>>> import numpy as np
>>> np.set_printoptions(suppress=True, linewidth=100)
>>> def rnd(a):
...     return np.round(a, 2) + 0
... 
>>> data = np.load("test12.npy")
>>> print(data)
[[ 1  1 -1 -1  1  1 -1 -1]
 [ 1 -1 -1  1  1 -1 -1  1]
 [ 1 -1 -1  1 -1  1  1 -1]]
>>> x = np.array([2, 4, -5, 9, 2, 8, 2, 7])
>>> h1 = np.maximum(data @ x, 0)
>>> print(rnd(np.tanh(data @ x)))
[1. 1. 1.]
>>> X = np.array([[4.0, 0.0, 0.0, 0.0],
...     [0.0, 53.0, -21.0, 35.0],
...     [0.0, -21.0, 13.0, -15.0],
...     [0.0, 35.0, -15.0, 29.0]])
>>> U, sv, Vt = np.linalg.svd(X)
>>> print(rnd(sv))
[87.  4.  4.  4.]
>>> print(np.argmax(sv[:-1] / (sv[1:] + 1e-6)) + 1)
1
>>> other = U[:, :1] @ np.diag(sv[:1]) @ Vt[:1]
>>> print(rnd(np.linalg.norm(X - other) / np.linalg.norm(X)))
0.08
>>> print(np.linalg.matrix_rank(other))
1
>>> print(rnd(np.linalg.norm(X - other, 2)), rnd(sv[1]))
4.0 4.0
>>> print(np.linalg.matrix_rank(X, rtol=0.05))
1
>>> proj = np.triu(np.array([[-3, 9, 2, -6], [-9, -9, -6, 3], [9, -4, -2, -7], [-7, -6, -1, 6]]), 1) + np.eye(4)
>>> other = proj @ X @ np.linalg.inv(proj)
>>> print(np.linalg.matrix_rank(other))
4
>>> print(rnd(np.poly(other)))
[    1.   -99.  1092. -4240.  5568.]
>>> print(rnd(np.linalg.det(other)))
5568.0
>>> u = np.array([0, -1, 2, -4])
>>> other = X + np.outer(u, np.eye(4)[2])
>>> print(rnd(np.linalg.det(other) / np.linalg.det(X)), rnd(1 + np.linalg.solve(X, u)[2]))
1.22 1.22
>>> print(np.linalg.matrix_rank(np.linalg.inv(other) - np.linalg.inv(X), tol=1e-8))
1
>>> F = np.load("m.npy")
>>> print(F)
[[ 3  0 -2]
 [ 1 -2 -4]
 [ 1 -2 -4]]
>>> u, g = F[1], F[0]
>>> print(u @ u)
21
>>> print(u @ g)
11
>>> pr = (u @ g) / (u @ u) * u
>>> print(rnd(pr))
[ 0.52 -1.05 -2.1 ]
>>> print(rnd((g - pr) @ u))
0.0
>>> th = np.radians(110)
>>> R = np.eye(3)
>>> R[1, 1] = R[2, 2] = np.cos(th)
>>> R[1, 2], R[2, 1] = -np.sin(th), np.sin(th)
>>> print(rnd(R))
[[ 1.    0.    0.  ]
 [ 0.   -0.34 -0.94]
 [ 0.    0.94 -0.34]]
>>> other = F @ R.T
>>> print(rnd(other))
[[ 3.    1.88  0.68]
 [ 1.    4.44 -0.51]
 [ 1.    4.44 -0.51]]
>>> print(np.allclose(np.linalg.norm(F, axis=1), np.linalg.norm(other, axis=1)))
True
>>> print(rnd(np.linalg.det(R)), rnd(np.trace(R)))
1.0 0.32
>>> print(rnd(np.linalg.svd(F, compute_uv=False)), rnd(np.linalg.svd(other, compute_uv=False)))
[6.98 2.5  0.  ] [6.98 2.5  0.  ]
>>> print(np.allclose(F @ F.T, other @ other.T))
True
>>> u = np.array([1, -1, 2])
>>> print(np.convolve(F[2], u))
[ 1 -3  0  0 -8]
>>> print(np.correlate(F[2], F[1], "full"))
[-4  6 21  6 -4]
>>> rng = np.random.default_rng(5)
>>> idx = rng.permutation(3)
>>> print(idx)
[1 2 0]
>>> other = F[idx][:, idx]
>>> print(np.trace(other))
-3
>>> print(np.diag(other))
[-2 -4  3]
>>> print(other)
[[-2 -4  1]
 [-2 -4  1]
 [ 0 -2  3]]
>>> print(rnd(np.linalg.det(other)), rnd(np.linalg.det(F[idx])))
0.0 0.0
>>> print(np.unique(F.round(6), axis=0).shape)
(2, 3)
>>> print(np.abs(np.diag(np.linalg.qr(F)[1])) > 1e-9)
[ True  True False]
>>> print(np.allclose(F[:-1].T @ np.linalg.lstsq(F[:-1].T, F[-1])[0], F[-1]))
True
>>> print(rnd(np.trace(np.linalg.pinv(F) @ F)))
2.0
>>> print(np.linalg.lstsq(F[:-1].T, F[-1])[2])
2
>>> q, _ = np.linalg.qr(np.array([[0.7, 0.4, -0.7, 1.7],
...     [0.9, -0.1, -0.5, 0.7],
...     [-1.3, 0.3, 1.3, 0.1],
...     [-1.2, 1.0, -1.1, -0.2]]))
>>> arr = q[:, :4]
>>> print(rnd(arr))
[[-0.33  0.69 -0.53 -0.36]
 [-0.43  0.2  -0.07  0.88]
 [ 0.62 -0.12 -0.73  0.27]
 [ 0.57  0.69  0.42  0.15]]
>>> rank = np.linalg.matrix_rank(F)
>>> print(rank)
2
>>> ns = np.linalg.svd(F)[2][rank:].T
>>> print(rnd(ns @ ns.T))
[[ 0.11 -0.26  0.16]
 [-0.26  0.66 -0.39]
 [ 0.16 -0.39  0.24]]
>>> print(np.linalg.matrix_rank(F.T @ F), np.linalg.matrix_rank(F @ F.T))
2 2
>>> print([int(np.linalg.matrix_rank(F[:, :j + 1])) for j in range(3)])
[1, 2, 2]
>>> print(ns.shape)
(3, 1)
>>> print(rnd(F @ ns))
[[0.]
 [0.]
 [0.]]
>>> print([int(np.linalg.matrix_rank(np.delete(F, i, axis=0))) for i in range(3)])
[1, 2, 2]
>>> print([int(np.linalg.matrix_rank(F[:i])) for i in range(1, len(F) + 1)])
[1, 2, 2]
>>> print(rnd(ns[:, 0] / ns[np.abs(ns[:, 0]).round(6).argmax(), 0]))
[-0.4  1.  -0.6]
>>> mat = np.loadtxt("a.csv", delimiter=",")
>>> print(rnd(mat))
[[-0.71  0.    0.   -0.71]
 [ 0.    1.    0.    0.  ]
 [ 0.    0.    1.    0.  ]
 [ 0.71  0.    0.   -0.71]]
>>> x = np.array([5, 5, 4, 3])
>>> print(rnd(np.linalg.det(mat)))
1.0
>>> print(rnd(mat.T @ (mat @ x)))
[5. 5. 4. 3.]
>>> print(4 - np.linalg.matrix_rank(mat - np.eye(4), tol=1e-8))
2
>>> print([p for p in range(1, 25) if np.allclose(np.linalg.matrix_power(mat, p), np.eye(4))])
[8, 16, 24]
>>> print(rnd(np.linalg.inv(mat)))
[[-0.71  0.    0.    0.71]
 [ 0.    1.    0.    0.  ]
 [ 0.    0.    1.    0.  ]
 [-0.71  0.    0.   -0.71]]
>>> print(rnd(np.abs(np.linalg.eigvals(mat))))
[1. 1. 1. 1.]
>>> other = np.array([[2, 3]])
>>> A = np.block([[np.zeros((1, 1)), other], [other.T, np.zeros((2, 2))]])
>>> print(A)
[[0. 2. 3.]
 [2. 0. 0.]
 [3. 0. 0.]]
>>> U, sv, Vt = np.linalg.svd(A)
>>> print(rnd(sv))
[3.61 3.61 0.  ]
>>> print(np.argmax(sv[:-1] / (sv[1:] + 1e-6)) + 1)
2
>>> other = U[:, :2] @ np.diag(sv[:2]) @ Vt[:2]
>>> print(rnd(np.linalg.norm(A - other) / np.linalg.norm(A)))
0.0
>>> print(np.linalg.matrix_rank(A, rtol=0.05))
2
>>> print(np.linalg.matrix_rank(other))
2
>>> print([round(float(np.linalg.det(A[:i, :i])), 2) + 0 for i in range(1, 4)])
[0.0, -4.0, 0.0]
>>> print(np.all(np.linalg.eigvalsh(A) > 0))
False
>>> print(rnd(np.linalg.eigvalsh(A).min()))
-3.61
>>> idx = rng.permutation(3)
>>> print(idx)
[0 2 1]
>>> other = A[idx][:, idx]
>>> print(rnd(np.linalg.det(other)), rnd(np.linalg.det(A[idx])))
0.0 0.0
>>> print(np.diag(other))
[0. 0. 0.]
>>> print(np.trace(other))
0.0
>>> print(np.allclose(other, A))
False
>>> feats = np.array([[4, 1, 1, 5], [4, 0, 4, 2], [2, 2, 5, 0]]) * (rng.random((3, 4)) < 0.3)
>>> print(feats)
[[0 1 1 0]
 [0 0 4 0]
 [0 2 0 0]]
>>> U, sv, Vt = np.linalg.svd(feats)
>>> print(np.argmax(sv[:-1] / (sv[1:] + 1e-6)) + 1)
2
>>> print(rnd(sv))
[4.13 2.22 0.  ]
>>> other = U[:, :2] @ np.diag(sv[:2]) @ Vt[:2]
>>> print(rnd(np.linalg.norm(feats - other) / np.linalg.norm(feats)))
0.0
>>> print(np.linalg.matrix_rank(feats, rtol=0.05))
2
>>> print(rnd(np.abs(feats - other).max()))
0.0
>>> U, sv, Vt = np.linalg.svd(feats)
>>> V = Vt[:(sv > 1e-8).sum()]
>>> x = feats[2] + -3 * feats[1] + rng.integers(2) * np.eye(4)[1]
>>> print(x)
[  0.   2. -12.   0.]
>>> print(np.linalg.matrix_rank(np.vstack([feats, x])))
2
>>> print(rnd(np.linalg.norm(x - V.T @ V @ x)))
0.0
>>> other = np.linalg.inv(arr)
>>> print(rnd(np.linalg.cond(arr)))
1.0
>>> print(np.allclose(other, arr.T))
True
>>> print(rnd(np.linalg.inv(other)))
[[-0.33  0.69 -0.53 -0.36]
 [-0.43  0.2  -0.07  0.88]
 [ 0.62 -0.12 -0.73  0.27]
 [ 0.57  0.69  0.42  0.15]]
>>> print(rnd(np.linalg.slogdet(arr)[0]))
-1.0
>>> print((np.abs(other) > 1e-9).astype(int))
[[1 1 1 1]
 [1 1 1 1]
 [1 1 1 1]
 [1 1 1 1]]
>>> print(rnd(other))
[[-0.33 -0.43  0.62  0.57]
 [ 0.69  0.2  -0.12  0.69]
 [-0.53 -0.07 -0.73  0.42]
 [-0.36  0.88  0.27  0.15]]
>>> print(rnd(np.linalg.det(arr) * np.linalg.det(other)))
1.0
>>> print(rnd(np.linalg.det(arr) * other))
[[ 0.33  0.43 -0.62 -0.57]
 [-0.69 -0.2   0.12 -0.69]
 [ 0.53  0.07  0.73 -0.42]
 [ 0.36 -0.88 -0.27 -0.15]]
>>> print(rnd(np.trace(np.linalg.pinv(feats) @ feats)))
2.0
>>> print(np.abs(np.diag(np.linalg.qr(feats)[1])) > 1e-9)
[False  True  True]
>>> print(np.unique(feats.round(6), axis=0).shape)
(3, 4)
>>> print(rnd(feats @ np.linalg.pinv(feats) @ feats))
[[0. 1. 1. 0.]
 [0. 0. 4. 0.]
 [0. 2. 0. 0.]]
>>> print(np.allclose(feats[:-1].T @ np.linalg.lstsq(feats[:-1].T, feats[-1])[0], feats[-1]))
True
>>> other = np.array([[-1, 3, 0], [3, 1, 1]])
>>> basis = np.kron(other, feats)
>>> print(basis)
[[ 0 -1 -1  0  0  3  3  0  0  0  0  0]
 [ 0  0 -4  0  0  0 12  0  0  0  0  0]
 [ 0 -2  0  0  0  6  0  0  0  0  0  0]
 [ 0  3  3  0  0  1  1  0  0  1  1  0]
 [ 0  0 12  0  0  0  4  0  0  0  4  0]
 [ 0  6  0  0  0  2  0  0  0  2  0  0]]
>>> print(basis.shape)
(6, 12)
>>> print(rnd(np.linalg.norm(basis, 2)), rnd(np.linalg.norm(other, 2) * np.linalg.norm(feats, 2)))
13.71 13.71
>>> m1 = np.array([[2.0, -3.0, 0.0, 0.0],
...     [-3.0, -1.0, -3.0, 0.0],
...     [0.0, -3.0, -2.0, -3.0],
...     [0.0, 0.0, -3.0, 1.0]])
>>> print((m1 + m1.T) / 2)
[[ 2. -3.  0.  0.]
 [-3. -1. -3.  0.]
 [ 0. -3. -2. -3.]
 [ 0.  0. -3.  1.]]
>>> print(np.allclose(m1 @ m1.T, m1.T @ m1))
True
>>> print((m1 - m1.T) / 2)
[[0. 0. 0. 0.]
 [0. 0. 0. 0.]
 [0. 0. 0. 0.]
 [0. 0. 0. 0.]]
>>> print(rnd(np.sort(np.abs(np.linalg.eigvals(m1)))))
[1.46 2.64 4.62 5.8 ]
>>> print(np.trace(m1))
0.0
>>> other = m1 + rng.integers(-2, 3, (4, 3)) @ rng.integers(-2, 3, (3, 4))
>>> print(other)
[[ 6. -5.  0. -5.]
 [-4. -5.  3.  2.]
 [ 3. -7. -2. -5.]
 [-2.  2.  4.  0.]]
>>> print(rnd(np.linalg.svd(other - m1, compute_uv=False)))
[9.73 8.2  5.21 0.  ]
